$ ipython --no-banner

In [1]: import numpy as np

In [2]: from numpy import linalg as LA

In [3]: np.set_printoptions(precision=3, suppress=True, linewidth=160)

In [4]: f = np.array([-3, 0, 1, -4, -5, -4, 0, -3, -2, 4])

In [5]: r1 = np.array([3, -3, 3, 0])

In [6]: X = np.outer(f, r1)

In [7]: X
Out[7]: 
array([[ -9,   9,  -9,   0],
       [  0,   0,   0,   0],
       [  3,  -3,   3,   0],
       [-12,  12, -12,   0],
       [-15,  15, -15,   0],
       [-12,  12, -12,   0],
       [  0,   0,   0,   0],
       [ -9,   9,  -9,   0],
       [ -6,   6,  -6,   0],
       [ 12, -12,  12,   0]])

In [8]: round(np.trace(LA.pinv(X) @ X), 3)
Out[8]: np.float64(1.0)

In [9]: np.abs(np.diag(LA.qr(X)[1])) > 1e-9
Out[9]: array([ True, False, False, False])

In [10]: np.allclose(X[:-1].T @ LA.lstsq(X[:-1].T, X[-1])[0], X[-1])
Out[10]: True

In [11]: rng = np.random.default_rng(810039)

In [12]: Y = X + rng.integers(-2, 3, (10, 1)) @ rng.integers(-2, 3, (1, 4))

In [13]: Y
Out[13]: 
array([[-11,   9,  -5,  -4],
       [ -2,   0,   4,  -4],
       [  1,  -3,   7,  -4],
       [-13,  12, -10,  -2],
       [-17,  15, -11,  -4],
       [-10,  12, -16,   4],
       [  0,   0,   0,   0],
       [ -7,   9, -13,   4],
       [ -7,   6,  -4,  -2],
       [ 12, -12,  12,   0]])

In [14]: np.round(LA.svd(Y - X, compute_uv=False), 3) + 0
Out[14]: array([15.297,  0.   ,  0.   ,  0.   ])

In [15]: rk = LA.matrix_rank(Y)

In [16]: rk
Out[16]: np.int64(2)

In [17]: null = LA.svd(Y)[2][rk:].T

In [18]: [int(LA.matrix_rank(np.delete(Y, i, axis=0))) for i in range(10)]
Out[18]: [2, 2, 2, 2, 2, 2, 2, 2, 2, 2]

In [19]: null @ null.T
Out[19]: 
array([[ 0.462,  0.385, -0.077, -0.308],
       [ 0.385,  0.654,  0.269,  0.077],
       [-0.077,  0.269,  0.346,  0.385],
       [-0.308,  0.077,  0.385,  0.538]])

In [20]: np.allclose(Y @ null, 0)
Out[20]: True

In [21]: null.shape
Out[21]: (4, 2)

In [22]: np.round(Y @ null, 3) + 0
Out[22]: 
array([[0., 0.],
       [0., 0.],
       [0., 0.],
       [0., 0.],
       [0., 0.],
       [0., 0.],
       [0., 0.],
       [0., 0.],
       [0., 0.],
       [0., 0.]])

In [23]: LA.matrix_rank(Y.T @ Y), LA.matrix_rank(Y @ Y.T)
Out[23]: (np.int64(2), np.int64(2))

In [24]: [int(LA.matrix_rank(Y[:, :j + 1])) for j in range(4)]
Out[24]: [1, 2, 2, 2]

In [25]: [int(LA.matrix_rank(Y[:i])) for i in range(1, len(Y) + 1)]
Out[25]: [1, 2, 2, 2, 2, 2, 2, 2, 2, 2]

In [26]: left, sv, Vh = LA.svd(X)

In [27]: sv.round(3) + 0
Out[27]: array([50.912,  0.   ,  0.   ,  0.   ])

In [28]: np.argmax(sv[:-1] / (sv[1:] + 1e-6)) + 1
Out[28]: np.int64(1)

In [29]: Y = left[:, :1] @ np.diag(sv[:1]) @ Vh[:1]

In [30]: Y.round(3) + 0
Out[30]: 
array([[ -9.,   9.,  -9.,   0.],
       [  0.,   0.,   0.,   0.],
       [  3.,  -3.,   3.,   0.],
       [-12.,  12., -12.,   0.],
       [-15.,  15., -15.,   0.],
       [-12.,  12., -12.,   0.],
       [  0.,   0.,   0.,   0.],
       [ -9.,   9.,  -9.,   0.],
       [ -6.,   6.,  -6.,   0.],
       [ 12., -12.,  12.,   0.]])

In [31]: round(float(np.abs(X - Y).max()), 3)
Out[31]: 0.0

In [32]: LA.matrix_rank(Y)
Out[32]: np.int64(1)

In [33]: round(float(LA.norm(X - Y) / LA.norm(X)), 3)
Out[33]: 0.0

In [34]: LA.matrix_rank(X, rtol=0.05)
Out[34]: np.int64(1)

In [35]: rk = LA.matrix_rank(X)

In [36]: rk
Out[36]: np.int64(1)

In [37]: null = LA.svd(X)[2][rk:].T

In [38]: np.allclose(X @ null, 0)
Out[38]: True

In [39]: LA.matrix_rank(X.T @ X), LA.matrix_rank(X @ X.T)
Out[39]: (np.int64(1), np.int64(1))

In [40]: null.shape
Out[40]: (4, 3)

In [41]: A = np.load("block19.npy")

In [42]: A
Out[42]: 
array([[ 17,   4,  -4,  -5,   3,   5,  13,  -5,  -7,   7],
       [  4,  26,   0,   3,  16,  -1,  -6, -16,  -2,  -9],
       [ -4,   0,   8,   2,   0,   2,  -4,   4,  -8,  -6],
       [ -5,   3,   2,  19, -10, -15,   0,  11,  -7,  -9],
       [  3,  16,   0, -10,  18,   9,  -7, -18,   4,  -2],
       [  5,  -1,   2, -15,   9,  14,   0,  -8,   0,   5],
       [ 13,  -6,  -4,   0,  -7,   0,  15,   5,  -7,   8],
       [ -5, -16,   4,  11, -18,  -8,   5,  20,  -8,  -1],
       [ -7,  -2,  -8,  -7,   4,   0,  -7,  -8,  20,   5],
       [  7,  -9,  -6,  -9,  -2,   5,   8,  -1,   5,  11]])

In [43]: w, evecs = LA.eigh(A)

In [44]: x0 = np.array([1, 2, 1, 0, 1, 2, 0, 2, 1, -2])

In [45]: x0 @ A @ x0
Out[45]: np.int64(175)

In [46]: np.round(evecs * np.abs(w) @ evecs.T, 3) + 0
Out[46]: 
array([[ 17.,   4.,  -4.,  -5.,   3.,   5.,  13.,  -5.,  -7.,   7.],
       [  4.,  26.,   0.,   3.,  16.,  -1.,  -6., -16.,  -2.,  -9.],
       [ -4.,   0.,   8.,   2.,   0.,   2.,  -4.,   4.,  -8.,  -6.],
       [ -5.,   3.,   2.,  19., -10., -15.,   0.,  11.,  -7.,  -9.],
       [  3.,  16.,   0., -10.,  18.,   9.,  -7., -18.,   4.,  -2.],
       [  5.,  -1.,   2., -15.,   9.,  14.,   0.,  -8.,   0.,   5.],
       [ 13.,  -6.,  -4.,   0.,  -7.,   0.,  15.,   5.,  -7.,   8.],
       [ -5., -16.,   4.,  11., -18.,  -8.,   5.,  20.,  -8.,  -1.],
       [ -7.,  -2.,  -8.,  -7.,   4.,   0.,  -7.,  -8.,  20.,   5.],
       [  7.,  -9.,  -6.,  -9.,  -2.,   5.,   8.,  -1.,   5.,  11.]])

In [47]: np.round(evecs * np.maximum(w, 0) @ evecs.T, 3) + 0
Out[47]: 
array([[ 17.,   4.,  -4.,  -5.,   3.,   5.,  13.,  -5.,  -7.,   7.],
       [  4.,  26.,   0.,   3.,  16.,  -1.,  -6., -16.,  -2.,  -9.],
       [ -4.,   0.,   8.,   2.,   0.,   2.,  -4.,   4.,  -8.,  -6.],
       [ -5.,   3.,   2.,  19., -10., -15.,   0.,  11.,  -7.,  -9.],
       [  3.,  16.,   0., -10.,  18.,   9.,  -7., -18.,   4.,  -2.],
       [  5.,  -1.,   2., -15.,   9.,  14.,   0.,  -8.,   0.,   5.],
       [ 13.,  -6.,  -4.,   0.,  -7.,   0.,  15.,   5.,  -7.,   8.],
       [ -5., -16.,   4.,  11., -18.,  -8.,   5.,  20.,  -8.,  -1.],
       [ -7.,  -2.,  -8.,  -7.,   4.,   0.,  -7.,  -8.,  20.,   5.],
       [  7.,  -9.,  -6.,  -9.,  -2.,   5.,   8.,  -1.,   5.,  11.]])

In [48]: x0 = np.array([1, 0, 0, 2, 2, 1, 2, 0, 2, 1])

In [49]: A @ (2 * x0)
Out[49]: array([ 74,  32, -56, -50,  40,  24,  46, -68,  36,  54])

In [50]: A @ x0
Out[50]: array([ 37,  16, -28, -25,  20,  12,  23, -34,  18,  27])

In [51]: left, sv, Vh = LA.svd(A, full_matrices=False)

In [52]: (sv > 1e-8).sum()
Out[52]: np.int64(4)

In [53]: np.abs(Vh[0])
Out[53]: array([0.123, 0.409, 0.067, 0.347, 0.51 , 0.275, 0.158, 0.543, 0.193, 0.024])

In [54]: np.round(Vh @ Vh.T, 3) + 0
Out[54]: 
array([[1., 0., 0., 0., 0., 0., 0., 0., 0., 0.],
       [0., 1., 0., 0., 0., 0., 0., 0., 0., 0.],
       [0., 0., 1., 0., 0., 0., 0., 0., 0., 0.],
       [0., 0., 0., 1., 0., 0., 0., 0., 0., 0.],
       [0., 0., 0., 0., 1., 0., 0., 0., 0., 0.],
       [0., 0., 0., 0., 0., 1., 0., 0., 0., 0.],
       [0., 0., 0., 0., 0., 0., 1., 0., 0., 0.],
       [0., 0., 0., 0., 0., 0., 0., 1., 0., 0.],
       [0., 0., 0., 0., 0., 0., 0., 0., 1., 0.],
       [0., 0., 0., 0., 0., 0., 0., 0., 0., 1.]])

In [55]: np.round(left.T @ left, 3) + 0
Out[55]: 
array([[1., 0., 0., 0., 0., 0., 0., 0., 0., 0.],
       [0., 1., 0., 0., 0., 0., 0., 0., 0., 0.],
       [0., 0., 1., 0., 0., 0., 0., 0., 0., 0.],
       [0., 0., 0., 1., 0., 0., 0., 0., 0., 0.],
       [0., 0., 0., 0., 1., 0., 0., 0., 0., 0.],
       [0., 0., 0., 0., 0., 1., 0., 0., 0., 0.],
       [0., 0., 0., 0., 0., 0., 1., 0., 0., 0.],
       [0., 0., 0., 0., 0., 0., 0., 1., 0., 0.],
       [0., 0., 0., 0., 0., 0., 0., 0., 1., 0.],
       [0., 0., 0., 0., 0., 0., 0., 0., 0., 1.]])

In [56]: np.round(left.T @ A @ Vh.T, 3) + 0
Out[56]: 
array([[65.995,  0.   ,  0.   ,  0.   ,  0.   ,  0.   ,  0.   ,  0.   ,  0.   ,  0.   ],
       [ 0.   , 45.828,  0.   ,  0.   ,  0.   ,  0.   ,  0.   ,  0.   ,  0.   ,  0.   ],
       [ 0.   ,  0.   , 34.743,  0.   ,  0.   ,  0.   ,  0.   ,  0.   ,  0.   ,  0.   ],
       [ 0.   ,  0.   ,  0.   , 21.435,  0.   ,  0.   ,  0.   ,  0.   ,  0.   ,  0.   ],
       [ 0.   ,  0.   ,  0.   ,  0.   ,  0.   ,  0.   ,  0.   ,  0.   ,  0.   ,  0.   ],
       [ 0.   ,  0.   ,  0.   ,  0.   ,  0.   ,  0.   ,  0.   ,  0.   ,  0.   ,  0.   ],
       [ 0.   ,  0.   ,  0.   ,  0.   ,  0.   ,  0.   ,  0.   ,  0.   ,  0.   ,  0.   ],
       [ 0.   ,  0.   ,  0.   ,  0.   ,  0.   ,  0.   ,  0.   ,  0.   ,  0.   ,  0.   ],
       [ 0.   ,  0.   ,  0.   ,  0.   ,  0.   ,  0.   ,  0.   ,  0.   ,  0.   ,  0.   ],
       [ 0.   ,  0.   ,  0.   ,  0.   ,  0.   ,  0.   ,  0.   ,  0.   ,  0.   ,  0.   ]])

In [57]: LA.matrix_power(A, 3)
Out[57]: 
array([[ 27934,   8340,  -7380, -21647,  15493,  18620,  16412, -19183,  -3751,  15141],
       [  8340,  73494,   -540, -19158,  64959,  18561, -28536, -65229,  11037, -18102],
       [ -7380,   -540,   7176,  12656,  -7278,  -7626,  -3396,  10866,  -9090,  -9376],
       [-21647, -19158,  12656,  53873, -46435, -40833,   3615,  52763, -25651, -21515],
       [ 15493,  64959,  -7278, -46435,  75934,  37889, -26374, -79573,  25745,  -1607],
       [ 18620,  18561,  -7626, -40833,  37889,  32515,  -2573, -41702,  15328,  14443],
       [ 16412, -28536,  -3396,   3615, -26374,  -2573,  28516,  24676, -15206,  15667],
       [-19183, -65229,  10866,  52763, -79573, -41702,  24676,  85006, -30290,  -3081],
       [ -3751,  11037,  -9090, -25651,  25745,  15328, -15206, -30290,  29050,   7185],
       [ 15141, -18102,  -9376, -21515,  -1607,  14443,  15667,  -3081,   7185,  21961]])

In [58]: (A + A.T) / 2
Out[58]: 
array([[ 17.,   4.,  -4.,  -5.,   3.,   5.,  13.,  -5.,  -7.,   7.],
       [  4.,  26.,   0.,   3.,  16.,  -1.,  -6., -16.,  -2.,  -9.],
       [ -4.,   0.,   8.,   2.,   0.,   2.,  -4.,   4.,  -8.,  -6.],
       [ -5.,   3.,   2.,  19., -10., -15.,   0.,  11.,  -7.,  -9.],
       [  3.,  16.,   0., -10.,  18.,   9.,  -7., -18.,   4.,  -2.],
       [  5.,  -1.,   2., -15.,   9.,  14.,   0.,  -8.,   0.,   5.],
       [ 13.,  -6.,  -4.,   0.,  -7.,   0.,  15.,   5.,  -7.,   8.],
       [ -5., -16.,   4.,  11., -18.,  -8.,   5.,  20.,  -8.,  -1.],
       [ -7.,  -2.,  -8.,  -7.,   4.,   0.,  -7.,  -8.,  20.,   5.],
       [  7.,  -9.,  -6.,  -9.,  -2.,   5.,   8.,  -1.,   5.,  11.]])

In [59]: np.round(np.sort(np.abs(LA.eigvals(A))), 3) + 0
Out[59]: array([ 0.   ,  0.   ,  0.   ,  0.   ,  0.   ,  0.   , 21.435, 34.743, 45.828, 65.995])

In [60]: np.allclose(A @ A.T, A.T @ A)
Out[60]: True

In [61]: np.round(LA.det(A), 3)
Out[61]: np.float64(-0.0)
